>>> import numpy as np
>>> np.set_printoptions(precision=1, suppress=True, linewidth=120, floatmode="fixed")
>>> K = np.array([[2, 2, 7, 8],
...     [2, 3, 0, 4],
...     [9, 5, 3, 5],
...     [2, 9, 6, 4],
...     [3, 7, 4, 5],
...     [4, 2, 5, 1]])
>>> K[-1] = K[0] + -1 * K[1]
>>> print(K)
[[ 2  2  7  8]
 [ 2  3  0  4]
 [ 9  5  3  5]
 [ 2  9  6  4]
 [ 3  7  4  5]
 [ 0 -1  7  4]]
>>> proj = K @ np.linalg.solve(K.T @ K, K.T)
>>> print(np.round(proj @ K[:, 0], 1) + 0)
[2.0 2.0 9.0 2.0 3.0 0.0]
>>> print(proj.round(1) + 0)
[[ 0.6  0.3  0.0 -0.1  0.1  0.4]
 [ 0.3  0.6  0.0 -0.1  0.2 -0.3]
 [ 0.0  0.0  1.0  0.0  0.1  0.0]
 [-0.1 -0.1  0.0  0.8  0.4  0.1]
 [ 0.1  0.2  0.1  0.4  0.3 -0.1]
 [ 0.4 -0.3  0.0  0.1 -0.1  0.7]]
>>> print(round(np.trace(proj), 1))
4.0
>>> other = np.array([[-1], [0], [0]])
>>> feats = np.block([[np.zeros((3, 3)), other], [other.T, np.zeros((1, 1))]])
>>> print(feats)
[[ 0.0  0.0  0.0 -1.0]
 [ 0.0  0.0  0.0  0.0]
 [ 0.0  0.0  0.0  0.0]
 [-1.0  0.0  0.0  0.0]]
>>> Uu, s, Vh = np.linalg.svd(feats)
>>> print(s)
[1.0 1.0 0.0 0.0]
>>> print(np.argmax(s[:-1] / (s[1:] + 1e-6)) + 1)
2
>>> other = Uu[:, :2] @ np.diag(s[:2]) @ Vh[:2]
>>> print(round(np.linalg.norm(feats - other, 2), 1), s[2])
0.0 0.0
>>> print(other)
[[ 0.0  0.0  0.0 -1.0]
 [ 0.0  0.0  0.0  0.0]
 [ 0.0  0.0  0.0  0.0]
 [-1.0  0.0  0.0  0.0]]
>>> Uu, s, Vh = np.linalg.svd(feats)
>>> V = Vh[:(s > 1e-8).sum()]
>>> rng = np.random.default_rng(676771)
>>> vec = feats[2] + 5 * feats[0] + rng.integers(2) * np.eye(4)[3]
>>> print(vec)
[ 0.0  0.0  0.0 -5.0]
>>> print(np.allclose(V.T @ V @ vec, vec))
True
>>> print(np.linalg.matrix_rank(np.vstack([feats, vec])))
2
>>> print(V.T @ V)
[[1.0 0.0 0.0 0.0]
 [0.0 0.0 0.0 0.0]
 [0.0 0.0 0.0 0.0]
 [0.0 0.0 0.0 1.0]]
>>> print(np.diff(feats, axis=0))
[[ 0.0  0.0  0.0  1.0]
 [ 0.0  0.0  0.0  0.0]
 [-1.0  0.0  0.0  0.0]]
>>> print(feats.mean(axis=0))
[-0.2  0.0  0.0 -0.2]
>>> print(np.count_nonzero(feats))
2
>>> print(feats.sum(axis=1))
[-1.0  0.0  0.0 -1.0]
>>> print(feats.sum(axis=0))
[-1.0  0.0  0.0 -1.0]
>>> print(feats.shape)
(4, 4)
>>> print(np.unravel_index(np.abs(feats).argmax(), feats.shape))
(np.int64(0), np.int64(3))
>>> print(round(np.linalg.eigvalsh(feats).min(), 1))
-1.0
>>> print([round(float(np.linalg.det(feats[:i, :i])), 2) + 0 for i in range(1, 5)])
[0.0, 0.0, 0.0, 0.0]
>>> print((feats + feats.T) / 2)
[[ 0.0  0.0  0.0 -1.0]
 [ 0.0  0.0  0.0  0.0]
 [ 0.0  0.0  0.0  0.0]
 [-1.0  0.0  0.0  0.0]]
>>> print((feats - feats.T) / 2)
[[0.0 0.0 0.0 0.0]
 [0.0 0.0 0.0 0.0]
 [0.0 0.0 0.0 0.0]
 [0.0 0.0 0.0 0.0]]
>>> print(feats @ feats)
[[1.0 0.0 0.0 0.0]
 [0.0 0.0 0.0 0.0]
 [0.0 0.0 0.0 0.0]
 [0.0 0.0 0.0 1.0]]
>>> print(np.allclose(feats @ feats.T, feats.T @ feats))
True
>>> print(np.trace(feats))
0.0
>>> print(np.linalg.matrix_power(feats, 4))
[[1.0 0.0 0.0 0.0]
 [0.0 0.0 0.0 0.0]
 [0.0 0.0 0.0 0.0]
 [0.0 0.0 0.0 1.0]]
>>> print(np.allclose(feats, feats.T))
True
